$ ipython --no-banner

In [1]: import numpy as np

In [2]: import numpy.linalg as la

In [3]: np.set_printoptions(precision=2, suppress=True, linewidth=160, floatmode="fixed")

In [4]: def rd(a):
   ...:     return np.round(a, 2) + 0
   ...: 

In [5]: B = np.array([[1, 5, 5, 1], [2, 0, 4, 0]])

In [6]: X = B.T @ B

In [7]: X
Out[7]: 
array([[ 5,  5, 13,  1],
       [ 5, 25, 25,  5],
       [13, 25, 41,  5],
       [ 1,  5,  5,  1]])

In [8]: # equal to its transpose

In [9]: rd(la.norm(X, 2) / la.norm(X))
Out[9]: np.float64(0.99)

In [10]: la.cond(X) > 100
Out[10]: np.True_

In [11]: print(np.argsort(-la.norm(X, axis=0).round(6), kind="stable")[:3])
[2 1 0]

In [12]: rk = la.matrix_rank(X)

In [13]: rk
Out[13]: np.int64(2)

In [14]: N = la.svd(X)[2][rk:].T

In [15]: rd(N @ N.T)
Out[15]: 
array([[ 0.75,  0.22, -0.37,  0.04],
       [ 0.22,  0.10, -0.11, -0.18],
       [-0.37, -0.11,  0.19, -0.02],
       [ 0.04, -0.18, -0.02,  0.96]])

In [16]: [int(la.matrix_rank(np.delete(X, i, axis=0))) for i in range(4)]
Out[16]: [2, 2, 2, 2]

In [17]: B = X / np.sqrt((X ** 2).mean(axis=1, keepdims=True))

In [18]: rd(B[3])
Out[18]: array([0.28, 1.39, 1.39, 0.28])

In [19]: J = np.load("dump.npy")

In [20]: print(rd(J))
[[-3.30  1.80 -1.34 -0.88]
 [-2.53  1.34 -1.16 -0.98]
 [-1.91  0.94 -0.97 -1.00]
 [-1.16  0.43 -0.66 -0.88]
 [-0.83  0.23 -0.48 -0.73]
 [-0.73  0.17 -0.42 -0.66]
 [ 1.63  0.32  0.56  1.45]
 [ 4.59  1.17  1.08  3.33]
 [ 7.96  2.08  1.44  4.96]
 [ 9.69  2.52  1.59  5.69]
 [ 9.82  2.55  1.60  5.74]]

In [21]: # rank 3

In [22]: C = J[[0, 4]].astype(float)

In [23]: for _ in range(3):
    ...:     z = la.norm(J[:, None] - C, axis=-1).argmin(axis=1)
    ...:     C = np.array([J[z == j].mean(axis=0) for j in range(2)])
    ...: 

In [24]: z
Out[24]: array([0, 0, 0, 0, 0, 0, 0, 1, 1, 1, 1])

In [25]: np.abs(C[1] - C[0]).argmax()
Out[25]: np.int64(0)

In [26]: d = la.norm(J[:, None] - J[None], axis=-1)

In [27]: rd(d[10])
Out[27]: array([15.01, 14.37, 13.86, 13.19, 12.85, 12.73,  9.57,  5.94,  2.08,  0.14,  0.00])

In [28]: rd(d[:5, :5])
Out[28]: 
array([[0.00, 0.93, 1.69, 2.63, 3.06],
       [0.93, 0.00, 0.76, 1.71, 2.15],
       [1.69, 0.76, 0.00, 0.96, 1.40],
       [2.63, 1.71, 0.96, 0.00, 0.45],
       [3.06, 2.15, 1.40, 0.45, 0.00]])

In [29]: la.matrix_rank(d ** 2)
Out[29]: np.int64(5)

In [30]: np.unravel_index(d.round(6).argmax(), d.shape)
Out[30]: (np.int64(0), np.int64(10))
